% ipython --no-banner

In [1]: import numpy as np

In [2]: np.set_printoptions(precision=3, suppress=True, linewidth=200, legacy="1.25")

In [3]: def rd(a):
   ...:     return np.round(a, 3) + 0
   ...: 

In [4]: rng = np.random.default_rng(640)

In [5]: F = np.eye(4, dtype=int)[rng.permutation(4)]

In [6]: F
Out[6]: 
array([[1, 0, 0, 0],
       [0, 0, 0, 1],
       [0, 0, 1, 0],
       [0, 1, 0, 0]])

In [7]: ev, vecs = np.linalg.eigh(F)

In [8]: x = np.array([5, 3, -5, 1])

In [9]: rd(vecs * np.maximum(ev, 0) @ vecs.T)
Out[9]: 
array([[1. , 0. , 0. , 0. ],
       [0. , 0.5, 0. , 0.5],
       [0. , 0. , 1. , 0. ],
       [0. , 0.5, 0. , 0.5]])

In [10]: np.abs(F).sum(axis=1).max(), np.abs(ev).max()
Out[10]: (1, 1.0)

In [11]: rd(x @ F @ x / (x @ x)), ev[0], ev[-1]
Out[11]: (0.933, -1.0, 1.0)

In [12]: (F != 0).astype(int)
Out[12]: 
array([[1, 0, 0, 0],
       [0, 0, 0, 1],
       [0, 0, 1, 0],
       [0, 1, 0, 0]])

In [13]: F @ F
Out[13]: 
array([[1, 0, 0, 0],
       [0, 1, 0, 0],
       [0, 0, 1, 0],
       [0, 0, 0, 1]])

In [14]: np.flatnonzero(np.linalg.matrix_power((F != 0) + (F.T != 0) + np.eye(4), 4)[2])
Out[14]: array([2])

In [15]: rd(np.linalg.det(F))
Out[15]: -1.0

In [16]: w1 = np.array([[3, 3, 1, 0, 3, 2],
    ...:     [1, 3, 0, 1, 1, 3],
    ...:     [1, 0, 0, 0, 0, 0],
    ...:     [0, 3, 3, 3, 2, 2]])

In [17]: b = np.array([9, 7, 3, 3, 8, 3])

In [18]: hid = np.maximum(F @ w1 + b, 0)

In [19]: np.linalg.matrix_rank(hid)
Out[19]: 4

In [20]: hid
Out[20]: 
array([[12, 10,  4,  3, 11,  5],
       [ 9, 10,  6,  6, 10,  5],
       [10,  7,  3,  3,  8,  3],
       [10, 10,  3,  4,  9,  6]])

In [21]: Z = np.array([[0, 1], [3, 0], [-5, 5], [3, 2], [0, 4], [1, 2]])

In [22]: w1 @ Z
Out[22]: 
array([[ 6, 24],
       [15, 13],
       [ 0,  1],
       [ 5, 33]])

In [23]: A2 = hid[0, 0] * hid[1:] - np.outer(hid[1:, 0], hid[0])

In [24]: A2
Out[24]: 
array([[  0,  30,  36,  45,  21,  15],
       [  0, -16,  -4,   6, -14, -14],
       [  0,  20,  -4,  18,  -2,  22]])

In [25]: np.flatnonzero(~A2.round(6).any(axis=1))
Out[25]: array([], dtype=int64)

In [26]: rd(hid[:, 0] / hid[0, 0])
Out[26]: array([1.   , 0.75 , 0.833, 0.833])

In [27]: A = np.array([[6, -16, -9, -7],
    ...:     [-16, 18, -11, -7],
    ...:     [-9, -11, -4, -6],
    ...:     [-7, -7, -6, -18]])

In [28]: # equal to its transpose

In [29]: u = np.array([0, -3, -3, -1])

In [30]: A2 = A + np.outer(u, np.eye(4)[0])

In [31]: rd(np.linalg.det(A2) / np.linalg.det(A)), rd(1 + np.linalg.solve(A, u)[0])
Out[31]: (1.257, 1.257)

In [32]: rd(np.linalg.norm(A, axis=1))
Out[32]: array([20.543, 27.386, 15.937, 21.401])

In [33]: rd(np.linalg.norm(A, axis=0))
Out[33]: array([20.543, 27.386, 15.937, 21.401])

In [34]: A[2] @ A[1]
Out[34]: 32

In [35]: rd(np.linalg.norm(A, 2))
Out[35]: 29.677

In [36]: rd(np.linalg.norm(A[2], 1)), rd(np.linalg.norm(A[2], np.inf))
Out[36]: (30.0, 11.0)

In [37]: np.linalg.norm(A, axis=1).argmax()
Out[37]: 1

In [38]: rd(np.linalg.norm(A, "nuc"))
Out[38]: 75.318

In [39]: th = np.sort(rng.uniform(-2, 2, 33))

In [40]: X = np.c_[th, th ** 2, th ** 3] @ np.array([[8, 8, 5, 4, 7], [8, 6, 1, 7, 2], [9, 9, 5, 6, 4]])

In [41]: rd(X)
Out[41]: 
array([[-54.777, -62.659, -45.111, -27.301, -37.315],
       [-46.587, -53.657, -39.104, -22.658, -32.681],
       [-40.688, -47.138, -34.71 , -19.356, -29.285],
       [-38.509, -44.72 , -33.07 , -18.147, -28.016],
       [-28.255, -33.259, -25.194, -12.558, -21.898],
       [-26.829, -31.651, -24.073, -11.797, -21.023],
       [-21.578, -25.693, -19.872,  -9.043, -17.732],
       [-20.629, -24.609, -19.098,  -8.555, -17.123],
       [-17.308, -20.791, -16.347,  -6.877, -14.947],
       [-16.613, -19.987, -15.761,  -6.532, -14.481],
       [-12.579, -15.273, -12.273,  -4.593, -11.684],
       [ -4.739,  -5.712,  -4.695,  -1.42 ,  -5.264],
       [ -3.786,  -4.483,  -3.631,  -1.156,  -4.258],
       [ -3.372,  -3.945,  -3.158,  -1.056,  -3.789],
       [ -2.986,  -3.445,  -2.715,  -0.969,  -3.334],
       [ -2.705,  -3.083,  -2.396,  -0.909,  -2.994],
       [ -2.021,  -2.222,  -1.646,  -0.756,  -2.148],
       [ -1.699,  -1.835,  -1.322,  -0.673,  -1.757],
       [  3.717,   3.509,   1.886,   2.221,   2.601],
       [  3.763,   3.551,   1.906,   2.251,   2.629],
       [ 10.664,   9.853,   4.881,   6.936,   6.302],
       [ 10.796,   9.974,   4.937,   7.028,   6.368],
       [ 13.936,  12.842,   6.269,   9.216,   7.89 ],
       [ 16.946,  15.597,   7.548,  11.326,   9.311],
       [ 21.099,  19.41 ,   9.323,  14.249,  11.229],
       [ 26.956,  24.804,  11.845,  18.381,  13.88 ],
       [ 30.16 ,  27.762,  13.235,  20.645,  15.311],
       [ 44.123,  40.713,  19.366,  30.516,  21.456],
       [ 58.449,  54.075,  25.759,  40.64 ,  27.669],
       [ 77.093,  71.546,  34.2  ,  53.798,  35.685],
       [ 83.534,  77.598,  37.143,  58.338,  38.443],
       [ 98.97 ,  92.136,  44.241,  69.21 ,  45.038],
       [119.293, 111.331,  53.671,  83.503,  53.699]])

In [42]: # rank 3

In [43]: rd(np.linalg.norm(X, 2) / np.linalg.norm(X))
Out[43]: 0.992

In [44]: np.argsort(-np.linalg.norm(X, axis=0).round(6), kind="stable")[:3]
Out[44]: array([0, 1, 3])

In [45]: np.linalg.cond(X) > 100
Out[45]: True

In [46]: Xc = X - X.mean(axis=0)

In [47]: vecs = np.linalg.svd(Xc)[2][:3]

In [48]: A2 = Xc - Xc @ vecs.T @ vecs

In [49]: np.linalg.norm(A2, axis=1).round(6).argmax()
Out[49]: 0

In [50]: rd(A2.std(axis=0))
Out[50]: array([0., 0., 0., 0., 0.])

In [51]: rd(np.diag(vecs.T @ vecs))
Out[51]: array([0.429, 0.434, 0.669, 0.519, 0.95 ])

In [52]: data = np.load("layer17.npy")

In [53]: data
Out[53]: 
array([[ -4.387,   0.907,  10.539, -13.673,  -7.983,  -4.262],
       [  1.511,  -2.086, -14.729, -12.09 ,   2.686,   4.8  ],
       [ -3.674, -11.816,  -1.553,   2.221,  -1.982,  15.349],
       [ -0.295,   6.992,  -9.368, -11.775,   3.192,  10.697],
       [  4.537, -18.275,   0.67 ,  -1.91 ,  -1.075,  -6.34 ],
       [  5.365,   5.969,  -7.562,  -4.268,   3.378, -15.773],
       [ 17.183,   0.231,   6.777,  -5.517,   1.317,   5.156],
       [-11.689,  -7.353,   4.496,   4.13 ,  -3.332, -12.685],
       [ 13.12 , -12.548,   7.527,   0.146,   1.923,   3.168],
       [ -2.031,   1.964,  -9.467,   6.223, -15.727,  -4.041],
       [ -5.257,  -2.18 ,  17.861,   4.208,   4.888,  -2.644],
       [ -3.389,  11.893,   3.905,   5.796,   6.519,  12.479],
       [ 12.758,  -5.297,   2.496,  -0.182,  14.238,   0.467],
       [-11.04 ,   0.239,  -6.362,  12.954,   2.899,   7.834],
       [  5.057,   4.868,   8.886,  -7.374,   1.06 ,  14.707],
       [ -5.749,  -3.055,  -3.182,   3.936,   4.327, -17.7  ],
       [ -5.805,   9.281,  -1.415,   9.176,   5.411,  12.833]])

In [54]: U, sig, Vt = np.linalg.svd(data, full_matrices=False)

In [55]: rd(np.sqrt((sig ** 2).sum())), rd(np.linalg.norm(data))
Out[55]: (82.462, 82.462)

In [56]: U.shape, sig.shape, Vt.shape
Out[56]: ((17, 6), (6,), (6, 6))

In [57]: rd(sig)
Out[57]: array([44.808, 40.316, 34.729, 29.049, 27.032, 19.652])

In [58]: rd(sig / sig[0])
Out[58]: array([1.   , 0.9  , 0.775, 0.648, 0.603, 0.439])

In [59]: rd(np.abs(Vt[0]))
Out[59]: array([0.151, 0.317, 0.023, 0.069, 0.202, 0.912])

In [60]: A2 = np.linalg.inv(F)

In [61]: F @ A2
Out[61]: 
array([[1., 0., 0., 0.],
       [0., 1., 0., 0.],
       [0., 0., 1., 0.],
       [0., 0., 0., 1.]])

In [62]: rd(np.linalg.det(F) * A2)
Out[62]: 
array([[-1.,  0.,  0.,  0.],
       [ 0.,  0.,  0., -1.],
       [ 0.,  0., -1.,  0.],
       [ 0., -1.,  0.,  0.]])

In [63]: A2
Out[63]: 
array([[1., 0., 0., 0.],
       [0., 0., 0., 1.],
       [0., 0., 1., 0.],
       [0., 1., 0., 0.]])

In [64]: rd(np.linalg.slogdet(F)[0])
Out[64]: -1.0

In [65]: (np.abs(A2) > 1e-9).astype(int)
Out[65]: 
array([[1, 0, 0, 0],
       [0, 0, 0, 1],
       [0, 0, 1, 0],
       [0, 1, 0, 0]])

In [66]: rd(np.linalg.inv(A2))
Out[66]: 
array([[1., 0., 0., 0.],
       [0., 0., 0., 1.],
       [0., 0., 1., 0.],
       [0., 1., 0., 0.]])

In [67]: np.allclose(A2, F.T)
Out[67]: True

In [68]: C2 = np.cov(data, rowvar=False)

In [69]: np.median(data, axis=0)
Out[69]: array([-2.031,  0.231,  0.67 ,  0.146,  2.686,  3.168])

In [70]: rd(np.corrcoef(data[:, 1], data[:, 4])[0, 1])
Out[70]: 0.123

In [71]: np.argsort(-data.std(axis=0).round(6), kind="stable")
Out[71]: array([5, 2, 0, 1, 3, 4])

In [72]: C2.shape
Out[72]: (6, 6)

In [73]: Z = X[[14, 24]].astype(float)

In [74]: for _ in range(4):
    ...:     labels = np.linalg.norm(X[:, None] - Z, axis=-1).argmin(axis=1)
    ...:     Z = np.array([X[labels == j].mean(axis=0) for j in range(2)])
    ...: 

In [75]: labels
Out[75]: array([0, 0, 0, 0, 0, 0, 0, 0, 0, 0, 0, 0, 0, 0, 0, 0, 0, 0, 0, 0, 0, 0, 0, 0, 0, 1, 1, 1, 1, 1, 1, 1, 1])

In [76]: rd(Z[1] - Z[0])
Out[76]: array([77.912, 75.673, 40.629, 50.924, 40.334])

In [77]: np.bincount(labels)
Out[77]: array([25,  8])

In [78]: W0 = np.load("run12.npy")

In [79]: W0
Out[79]: 
array([[ 1.037, -1.453,  1.59 , -1.172],
       [-1.453,  2.162, -0.323, -2.382],
       [ 1.59 , -0.323, -4.342,  0.63 ],
       [-1.172, -2.382,  0.63 ,  0.143]])

In [80]: W0.reshape(-1, 2)
Out[80]: 
array([[ 1.037, -1.453],
       [ 1.59 , -1.172],
       [-1.453,  2.162],
       [-0.323, -2.382],
       [ 1.59 , -0.323],
       [-4.342,  0.63 ],
       [-1.172, -2.382],
       [ 0.63 ,  0.143]])

In [81]: blk = W0.reshape(4, 2, -1)

In [82]: blk[:, 0]
Out[82]: 
array([[ 1.037, -1.453],
       [-1.453,  2.162],
       [ 1.59 , -0.323],
       [-1.172, -2.382]])

In [83]: rd(blk.sum(axis=1))
Out[83]: 
array([[ 2.627, -2.625],
       [-1.776, -0.22 ],
       [-2.752,  0.307],
       [-0.542, -2.239]])

In [84]: blk.shape
Out[84]: (4, 2, 2)

In [85]: np.linalg.matrix_power(F, 2)
Out[85]: 
array([[1, 0, 0, 0],
       [0, 1, 0, 0],
       [0, 0, 1, 0],
       [0, 0, 0, 1]])

In [86]: F @ np.ones(4)
Out[86]: array([1., 1., 1., 1.])

In [87]: pr = np.eye(4)[3]

In [88]: for _ in range(4):
    ...:     pr = pr @ F
    ...:     print(pr.round(3))
    ...: 
[0. 1. 0. 0.]
[0. 0. 0. 1.]
[0. 1. 0. 0.]
[0. 0. 0. 1.]

In [89]: ev, vecs = np.linalg.eigh(W0)

In [90]: x = np.array([4, 5, 0, 4])

In [91]: np.abs(W0).sum(axis=1).max(), rd(np.abs(ev).max())
Out[91]: (6.885, 5.0)

In [92]: rd(vecs * np.abs(ev) @ vecs.T)
Out[92]: 
array([[ 2.467, -0.41 , -0.779,  0.478],
       [-0.41 ,  3.423, -0.473, -0.676],
       [-0.779, -0.473,  4.559, -0.519],
       [ 0.478, -0.676, -0.519,  2.551]])

In [93]: x @ W0 @ x
Out[93]: -117.974

In [94]: labels = rng.permutation(4)

In [95]: A2 = W0[:, labels] * rng.choice([-1, 1], 4)

In [96]: A2
Out[96]: 
array([[-1.037, -1.59 ,  1.172, -1.453],
       [ 1.453,  0.323,  2.382,  2.162],
       [-1.59 ,  4.342, -0.63 , -0.323],
       [ 1.172, -0.63 , -0.143, -2.382]])

In [97]: U, _, Vt = np.linalg.svd(W0.T @ A2)

In [98]: rd(U @ Vt)
Out[98]: 
array([[-1.,  0.,  0.,  0.],
       [ 0.,  0.,  0.,  1.],
       [ 0., -1.,  0.,  0.],
       [ 0.,  0., -1.,  0.]])

In [99]: E = np.load("arr.npy")

In [100]: rd(E)
Out[100]: 
array([[ 0.   ,  0.   , -0.128, -0.992],
       [ 0.404, -0.915,  0.   ,  0.   ],
       [-0.874, -0.386, -0.292,  0.038],
       [-0.269, -0.119,  0.948, -0.123]])

In [101]: x = np.array([3, 0, 0, 3])

In [102]: rd(E @ (2 * x))
Out[102]: array([-5.95 ,  2.422, -5.02 , -2.351])

In [103]: rd(E * x)
Out[103]: 
array([[ 0.   ,  0.   ,  0.   , -2.975],
       [ 1.211,  0.   ,  0.   ,  0.   ],
       [-2.623,  0.   ,  0.   ,  0.113],
       [-0.807,  0.   ,  0.   , -0.368]])

In [104]: A2 = np.array([[1, 2], [2, -1], [0, -1], [0, -1]])

In [105]: rd(A2.T @ E.T)
Out[105]: 
array([[ 0.   , -1.426, -1.646, -0.506],
       [ 1.12 ,  1.722, -1.109, -1.245]])

In [106]: np.vstack([E, A2.T]).shape
Out[106]: (6, 4)

In [107]: rd(np.einsum("ij,ij->i", E, E))
Out[107]: array([1., 1., 1., 1.])

In [108]: J = np.load("x.npy")

In [109]: J
Out[109]: 
array([[-2.,  1.,  1.,  1.,  1.,  1.],
       [ 1., -2.,  1.,  1.,  1.,  1.],
       [ 1.,  1., -2.,  1.,  1.,  1.],
       [ 1.,  1.,  1., -2.,  1.,  1.],
       [ 1.,  1.,  1.,  1., -2.,  1.],
       [ 1.,  1.,  1.,  1.,  1., -2.]])

In [110]: # equal to its transpose

In [111]: J @ (-1.0) ** np.arange(6)
Out[111]: array([-3.,  3., -3.,  3., -3.,  3.])

In [112]: (J @ J)[0]
Out[112]: array([9., 0., 0., 0., 0., 0.])

In [113]: np.fft.fft(J[0])
Out[113]: array([ 3.+0.j, -3.+0.j, -3.+0.j, -3.+0.j, -3.+0.j, -3.+0.j])

In [114]: J @ np.ones(6)
Out[114]: array([3., 3., 3., 3., 3., 3.])
